$ ipython --no-banner

In [1]: import numpy as np

In [2]: np.set_printoptions(precision=3, suppress=True, linewidth=100)

In [3]: rd = lambda a: np.round(a, 3) + 0

In [4]: mat = np.loadtxt("layer13.csv", delimiter=",")

In [5]: mat
Out[5]: 
array([[ 1., -3., -1.,  3.,  1., -3.,  2., -1.],
       [-3.,  1.,  1.,  2.,  3.,  0.,  1., -2.],
       [ 0.,  1.,  3.,  2., -3.,  3.,  0.,  2.],
       [-3.,  2., -1., -3., -1.,  1.,  1., -3.],
       [ 3.,  2., -3., -1., -1.,  3., -1.,  3.],
       [ 2., -3.,  2.,  0., -1., -1.,  1.,  1.],
       [-2.,  0.,  3., -1., -2.,  0.,  0., -1.],
       [ 1., -2.,  1.,  3.,  3.,  0.,  1., -2.]])

In [6]: x0 = np.array([3, 1, -2, 1, 2, -1, -1, -1])

In [7]: np.linalg.norm(mat @ x0) <= np.linalg.norm(mat, 2) * np.linalg.norm(x0) + 1e-9
Out[7]: np.True_

In [8]: mat @ np.eye(8)[3]
Out[8]: array([ 3.,  2.,  2., -3., -1.,  0., -1.,  3.])

In [9]: mat * x0
Out[9]: 
array([[ 3., -3.,  2.,  3.,  2.,  3., -2.,  1.],
       [-9.,  1., -2.,  2.,  6., -0., -1.,  2.],
       [ 0.,  1., -6.,  2., -6., -3., -0., -2.],
       [-9.,  2.,  2., -3., -2., -1., -1.,  3.],
       [ 9.,  2.,  6., -1., -2., -3.,  1., -3.],
       [ 6., -3., -4.,  0., -2.,  1., -1., -1.],
       [-6.,  0., -6., -1., -4., -0., -0.,  1.],
       [ 3., -2., -2.,  3.,  6., -0., -1.,  2.]])

In [10]: mat @ np.ones(8)
Out[10]: array([-1.,  3.,  8., -7.,  5.,  1., -3.,  5.])

In [11]: (mat @ x0).argmax()
Out[11]: np.int64(0)

In [12]: np.sign((mat @ x0).round(6))
Out[12]: array([ 1., -1., -1., -1.,  1., -1., -1.,  1.])

In [13]: rng = np.random.default_rng(858)

In [14]: idx = rng.permutation(8)

In [15]: A2 = mat[:, idx] * rng.choice([-1, 1], 8)

In [16]: A2
Out[16]: 
array([[-3., -1., -1., -3., -3.,  1.,  2., -1.],
       [ 0., -3., -2.,  1., -2., -1.,  1.,  3.],
       [ 3.,  3.,  2.,  1., -2., -3.,  0., -0.],
       [ 1.,  1., -3.,  2.,  3.,  1.,  1.,  3.],
       [ 3.,  1.,  3.,  2.,  1.,  3., -1., -3.],
       [-1.,  1.,  1., -3., -0., -2.,  1., -2.],
       [ 0.,  2., -1.,  0.,  1., -3.,  0.,  2.],
       [ 0., -3., -2., -2., -3., -1.,  1., -1.]])

In [17]: Uu, _, vt = np.linalg.svd(mat.T @ A2)

In [18]: rd(Uu @ vt)
Out[18]: 
array([[ 0.,  0.,  0.,  0.,  0.,  0.,  0., -1.],
       [ 0.,  0.,  0.,  1.,  0.,  0.,  0.,  0.],
       [ 0.,  0.,  0.,  0.,  0., -1.,  0.,  0.],
       [ 0.,  0.,  0.,  0., -1.,  0.,  0.,  0.],
       [ 0., -1.,  0.,  0.,  0.,  0.,  0.,  0.],
       [ 1.,  0.,  0.,  0.,  0.,  0.,  0.,  0.],
       [ 0.,  0.,  0.,  0.,  0.,  0.,  1.,  0.],
       [ 0.,  0.,  1.,  0.,  0.,  0.,  0.,  0.]])

In [19]: rd(np.linalg.lstsq(mat, A2)[0])
Out[19]: 
array([[ 0.,  0.,  0.,  0.,  0.,  0.,  0., -1.],
       [ 0.,  0.,  0.,  1.,  0.,  0.,  0.,  0.],
       [ 0.,  0.,  0.,  0.,  0., -1.,  0.,  0.],
       [ 0.,  0.,  0.,  0., -1.,  0.,  0.,  0.],
       [ 0., -1.,  0.,  0.,  0.,  0.,  0.,  0.],
       [ 1.,  0.,  0.,  0.,  0.,  0.,  0.,  0.],
       [ 0.,  0.,  0.,  0.,  0.,  0.,  1.,  0.],
       [ 0.,  0.,  1.,  0.,  0.,  0.,  0.,  0.]])

In [20]: t3 = np.stack([A2, 2 * A2, A2[::-1]])

In [21]: rd(np.linalg.norm(t3, axis=(1, 2)))
Out[21]: array([15.716, 31.432, 15.716])

In [22]: (t3 @ A2.T).shape
Out[22]: (3, 8, 8)

In [23]: data = np.load("arr.npy")

In [24]: data
Out[24]: 
array([[1, 0, 0, 0, 0],
       [2, 1, 0, 0, 0],
       [2, 2, 1, 0, 0],
       [3, 2, 1, 1, 0],
       [1, 1, 1, 0, 1]])

In [25]: # triangular

In [26]: f = np.array([1, 3, 3, 2, 0])

In [27]: A2 = data + np.outer(f, np.eye(5)[1])

In [28]: np.linalg.matrix_rank(np.linalg.inv(A2) - np.linalg.inv(data), tol=1e-8)
Out[28]: np.int64(1)

In [29]: x0 = np.array([3, 1, 3, 3, 1])

In [30]: h = np.maximum(data @ x0, 0)

In [31]: data * (h > 1e-9)[:, None]
Out[31]: 
array([[1, 0, 0, 0, 0],
       [2, 1, 0, 0, 0],
       [2, 2, 1, 0, 0],
       [3, 2, 1, 1, 0],
       [1, 1, 1, 0, 1]])

In [32]: np.maximum(data @ (3 * x0), 0)
Out[32]: array([ 9, 21, 33, 51, 24])

In [33]: W0 = np.loadtxt("dump.csv", delimiter=",")

In [34]: W0
Out[34]: 
array([[  2.333,   1.546,  -1.496,  -3.738,   5.756,  -0.952,   3.394],
       [  5.476,  -0.636,   1.319,   2.008,  -6.067,   4.367,  -0.917],
       [ -1.925,   6.99 ,  -4.763,  -9.368,  18.988,  -5.368,   9.68 ],
       [  8.787,  -2.929,   2.499,   3.432, -10.974,   6.41 ,  -2.852],
       [ 10.412,  -0.174,   0.592,  -0.571,  -3.704,   5.207,   1.354],
       [ -1.893,  -2.209,   1.705,   3.49 ,  -6.237,   0.992,  -3.506],
       [ -2.375,   0.97 ,  -1.111,  -1.738,   4.697,  -2.461,   1.282],
       [  0.863,   0.982,  -0.37 ,  -0.922,   1.499,   0.202,   1.317],
       [  1.166,  -5.547,   4.722,   9.432, -18.912,   5.958,  -8.74 ],
       [ -1.533,  -4.886,   4.16 ,   8.708, -16.107,   4.14 ,  -8.156],
       [  0.721,   3.147,  -1.865,  -3.998,   7.365,  -1.273,   4.482],
       [  1.858,   0.701,  -0.44 ,  -1.422,   1.543,   0.326,   1.496],
       [  3.551,  -6.918,   5.143,   9.599, -20.529,   6.71 ,  -9.479],
       [  3.389,  -1.737,   0.773,   1.016,  -3.697,   1.805,  -1.454],
       [ -4.061,  -3.296,   2.282,   5.37 ,  -8.52 ,   0.633,  -5.624],
       [  4.762,   4.154,  -2.794,  -6.404,  10.365,  -0.731,   6.833],
       [  0.975,  -3.329,   2.933,   6.017, -11.698,   3.845,  -5.426],
       [  9.449,  -8.942,   7.624,  13.865, -31.11 ,  12.55 , -12.468],
       [ -0.984,  -3.559,   2.064,   4.085,  -7.996,   1.26 ,  -4.75 ],
       [  3.671,  -0.704,   1.051,   1.86 ,  -4.806,   3.069,  -1.152],
       [ -5.242,   2.871,  -1.391,  -1.949,   6.29 ,  -2.963,   2.548],
       [ -9.1  ,   2.034,  -1.767,  -1.945,   8.173,  -5.723,   1.428],
       [  2.4  ,  -0.507,   0.152,  -0.076,  -0.743,   0.865,  -0.053],
       [ -7.034,   4.434,  -3.76 ,  -6.558,  15.829,  -7.198,   5.801],
       [ 10.419,  -2.756,   2.471,   3.498, -11.159,   7.139,  -2.685],
       [ -4.908,  13.882,  -9.995, -19.558,  39.952, -12.099,  19.59 ],
       [ -3.312,   7.734,  -5.288, -10.225,  21.065,  -6.387,  10.493],
       [ -1.558,  -0.311,   0.9  ,   2.15 ,  -3.452,   0.917,  -1.503],
       [  1.75 ,  -1.082,   0.848,   1.408,  -3.506,   1.602,  -1.302],
       [ -2.474,  -5.634,   4.18 ,   8.797, -16.009,   3.315,  -8.834],
       [ -0.421,   1.763,  -1.424,  -2.797,   5.633,  -1.731,   2.66 ],
       [ -4.633,  -7.037,   5.329,  11.649, -20.681,   3.877, -11.651],
       [  0.181,  -4.997,   3.516,   6.934, -14.123,   3.654,  -7.17 ],
       [  5.235,  -4.043,   3.398,   6.225, -14.091,   6.007,  -5.571],
       [ -0.88 ,   1.279,  -0.916,  -1.858,   3.548,  -1.216,   1.793],
       [ -2.305,   4.859,  -3.592,  -6.744,  14.258,  -4.578,   6.677],
       [ 10.555,  -2.762,   2.683,   3.713, -12.015,   7.605,  -2.72 ],
       [ -0.183,   5.968,  -4.274,  -8.664,  16.882,  -4.395,   8.774],
       [  6.45 ,  -1.977,   2.413,   3.771, -10.37 ,   5.924,  -2.602],
       [  3.539,  -3.855,   3.42 ,   6.146, -13.944,   5.458,  -5.495],
       [ -2.222,  -5.22 ,   3.109,   6.737, -11.97 ,   1.691,  -7.546],
       [  6.773,  -7.152,   5.554,   9.86 , -22.758,   8.723,  -9.418],
       [ -0.383,  -4.588,   3.608,   7.573, -14.2  ,   3.774,  -7.306],
       [ -1.582,  -0.128,  -0.779,  -1.371,   3.618,  -2.309,   0.453],
       [  1.971,   0.792,  -0.766,  -2.134,   2.794,  -0.164,   1.946],
       [ -7.896,   3.405,  -2.881,  -4.559,  12.481,  -6.512,   3.939]])

In [35]: A2 = W0 + rng.integers(-2, 3, (46, 2)) @ rng.integers(-2, 3, (2, 7))

In [36]: rd(A2)
Out[36]: 
array([[  1.333,  -0.454,  -2.496,  -1.738,   3.756,  -1.952,   1.394],
       [  8.476,   0.364,   1.319,  -1.992,  -3.067,   4.367,   2.083],
       [ -6.925,   6.99 ,  -3.763,  -3.368,  14.988,  -4.368,   5.68 ],
       [  7.787,  -4.929,   1.499,   5.432, -12.974,   5.41 ,  -4.852],
       [  9.412,   2.826,   2.592,  -0.571,  -2.704,   7.207,   2.354],
       [  0.107,  -3.209,   0.705,   1.49 ,  -5.237,  -0.008,  -2.506],
       [ -6.375,   2.97 ,   0.889,   2.262,   2.697,  -0.461,  -0.718],
       [  5.863,   0.982,  -1.37 ,  -6.922,   5.499,  -0.798,   5.317],
       [  5.166,  -7.547,   2.722,   5.432, -16.912,   3.958,  -6.74 ],
       [ -2.533,  -6.886,   3.16 ,  10.708, -18.107,   3.14 , -10.156],
       [ -3.279,   0.147,  -2.865,   2.002,   2.365,  -2.273,  -0.518],
       [ -0.142,   1.701,   0.56 ,   0.578,   0.543,   1.326,   0.496],
       [  6.551,  -5.918,   5.143,   5.599, -17.529,   6.71 ,  -6.479],
       [  1.389,   4.263,   4.773,   1.016,  -1.697,   5.805,   0.546],
       [  0.939,  -3.296,   1.282,  -0.63 ,  -4.52 ,  -0.367,  -1.624],
       [  4.762,   9.154,   0.206,  -8.404,  13.365,   2.269,   9.833],
       [ -4.025,  -3.329,   3.933,  12.017, -15.698,   4.845,  -9.426],
       [ 10.449, -11.942,   5.624,  13.865, -32.11 ,  10.55 , -13.468],
       [ -2.984,   2.441,   6.064,   4.085,  -5.996,   5.26 ,  -2.75 ],
       [  4.671,   1.296,   2.051,  -0.14 ,  -2.806,   4.069,   0.848],
       [ -2.242,  -1.129,  -4.391,  -3.949,   6.29 ,  -5.963,   2.548],
       [ -3.1  ,   4.034,  -1.767,  -9.945,  14.173,  -5.723,   7.428],
       [  0.4  ,  -4.507,  -1.848,   3.924,  -4.743,  -1.135,  -4.053],
       [ -7.034,  -0.566,  -6.76 ,  -4.558,  12.829, -10.198,   2.801],
       [  7.419,  -3.756,   2.471,   7.498, -14.159,   7.139,  -5.685],
       [ -2.908,  12.882, -10.995, -21.558,  40.952, -13.099,  20.59 ],
       [  0.688,  10.734,  -4.288, -16.225,  26.065,  -5.387,  15.493],
       [ -0.558,  -3.311,  -1.1  ,   2.15 ,  -4.452,  -1.083,  -2.503],
       [  1.75 ,  -1.082,   0.848,   1.408,  -3.506,   1.602,  -1.302],
       [ -3.474,  -7.634,   3.18 ,  10.797, -18.009,   2.315, -10.834],
       [ -5.421,   1.763,  -0.424,   3.203,   1.633,  -0.731,  -1.34 ],
       [-10.633,  -9.037,   5.329,  19.649, -26.681,   3.877, -17.651],
       [  0.181,   0.003,   6.516,   4.934, -11.123,   6.654,  -4.17 ],
       [  9.235,  -1.043,   4.398,   0.225,  -9.091,   7.007,  -0.571],
       [ -1.88 ,  -0.721,  -1.916,   0.142,   1.548,  -2.216,  -0.207],
       [ -7.305,   4.859,  -2.592,  -0.744,  10.258,  -3.578,   2.677],
       [ 13.555,  -1.762,   2.683,  -0.287,  -9.015,   7.605,   0.28 ],
       [  2.817,   1.968,  -7.274, -10.664,  16.882,  -7.395,   8.774],
       [  6.45 ,   3.023,   5.413,   1.771,  -7.37 ,   8.924,   0.398],
       [  4.539,  -6.855,   1.42 ,   6.146, -14.944,   3.458,  -6.495],
       [  1.778,  -7.22 ,   1.109,   2.737,  -9.97 ,  -0.309,  -5.546],
       [  3.773,  -8.152,   5.554,  13.86 , -25.758,   8.723, -12.418],
       [  0.617,  -2.588,   4.608,   5.573, -12.2  ,   4.774,  -5.306],
       [ -2.582,   2.872,   1.221,  -1.371,   4.618,  -0.309,   1.453],
       [  6.971,   0.792,  -1.766,  -8.134,   6.794,  -1.164,   5.946],
       [ -2.896,   3.405,  -3.881, -10.559,  16.481,  -7.512,   7.939]])

In [37]: np.abs(A2 - W0).sum(axis=1)
Out[37]: 
array([11., 14., 21., 11., 10.,  9., 18., 21., 18., 11., 25.,  9., 14., 20., 21., 19., 21., 10.,
       20., 11., 15., 28., 22., 19., 14.,  9., 25., 10.,  0., 11., 21., 28., 19., 25., 11., 21.,
       14., 15., 19., 10., 18., 14., 11., 10., 21., 21.])

In [38]: np.linalg.matrix_rank(A2 - W0, tol=1e-8)
Out[38]: np.int64(2)

In [39]: rd(np.linalg.svd(A2 - W0, compute_uv=False))
Out[39]: array([44.777, 26.155,  0.   ,  0.   ,  0.   ,  0.   ,  0.   ])

In [40]: M = np.array([[-0.2, -0.1, -1.1, -0.8, 0.6, 0.7, -0.2],
    ...:     [-0.4, -1.6, 1.3, 1.5, -1.4, 0.2, -0.8],
    ...:     [0.4, 1.4, 1.2, -0.7, -1.1, 0.2, 0.5],
    ...:     [-0.6, -0.8, -0.5, -0.3, 1.1, 0.8, 1.4],
    ...:     [-2.5, -0.1, 0.8, -0.6, -1.4, -1.4, 2.9]])

In [41]: M[2] = M[1] + 0.05 * rng.normal(size=7)

In [42]: rd(M)
Out[42]: 
array([[-0.2  , -0.1  , -1.1  , -0.8  ,  0.6  ,  0.7  , -0.2  ],
       [-0.4  , -1.6  ,  1.3  ,  1.5  , -1.4  ,  0.2  , -0.8  ],
       [-0.405, -1.57 ,  1.304,  1.525, -1.503,  0.21 , -0.859],
       [-0.6  , -0.8  , -0.5  , -0.3  ,  1.1  ,  0.8  ,  1.4  ],
       [-2.5  , -0.1  ,  0.8  , -0.6  , -1.4  , -1.4  ,  2.9  ]])

In [43]: np.linalg.matrix_rank(M, rtol=0.1)
Out[43]: np.int64(4)

In [44]: rd(np.linalg.norm(M, 2) / np.linalg.norm(M))
Out[44]: np.float64(0.678)

In [45]: np.argsort(-np.linalg.norm(M, axis=0).round(6), kind="stable")[:3]
Out[45]: array([6, 4, 0])

In [46]: np.linalg.cond(M) > 100
Out[46]: np.True_

In [47]: arr = np.load("test7.npy")

In [48]: arr
Out[48]: 
array([[ -1,   0,   1,   2,   3,   4,   5,   6,   7,   8],
       [  9,  10,  11,  12,  13,  14,  15,  16,  17,  18],
       [ 19,  20,  21,  22,  23,  24,  25,  26,  27,  28],
       [ 29,  30,  31,  32,  33,  34,  35,  36,  37,  38],
       [ 39,  40,  41,  42,  43,  44,  45,  46,  47,  48],
       [ 49,  50,  51,  52,  53,  54,  55,  56,  57,  58],
       [ 59,  60,  61,  62,  63,  64,  65,  66,  67,  68],
       [ 69,  70,  71,  72,  73,  74,  75,  76,  77,  78],
       [ 79,  80,  81,  82,  83,  84,  85,  86,  87,  88],
       [ 89,  90,  91,  92,  93,  94,  95,  96,  97,  98],
       [ 99, 100, 101, 102, 103, 104, 105, 106, 107, 108],
       [109, 110, 111, 112, 113, 114, 115, 116, 117, 118],
       [119, 120, 121, 122, 123, 124, 125, 126, 127, 128],
       [129, 130, 131, 132, 133, 134, 135, 136, 137, 138],
       [139, 140, 141, 142, 143, 144, 145, 146, 147, 148]])

In [49]: Uu, sig, vt = np.linalg.svd(arr)

In [50]: vecs = vt[:(sig > 1e-8).sum()]

In [51]: x0 = arr[7] + 4 * arr[0] + rng.integers(2) * np.eye(10)[1]

In [52]: x0
Out[52]: array([ 65.,  71.,  75.,  80.,  85.,  90.,  95., 100., 105., 110.])

In [53]: np.allclose(vecs.T @ vecs @ x0, x0)
Out[53]: False

In [54]: f = np.array([2, 1])

In [55]: np.polyval(f, arr[10])
Out[55]: array([199, 201, 203, 205, 207, 209, 211, 213, 215, 217])

In [56]: np.convolve(arr[10], f)
Out[56]: array([198, 299, 302, 305, 308, 311, 314, 317, 320, 323, 108])
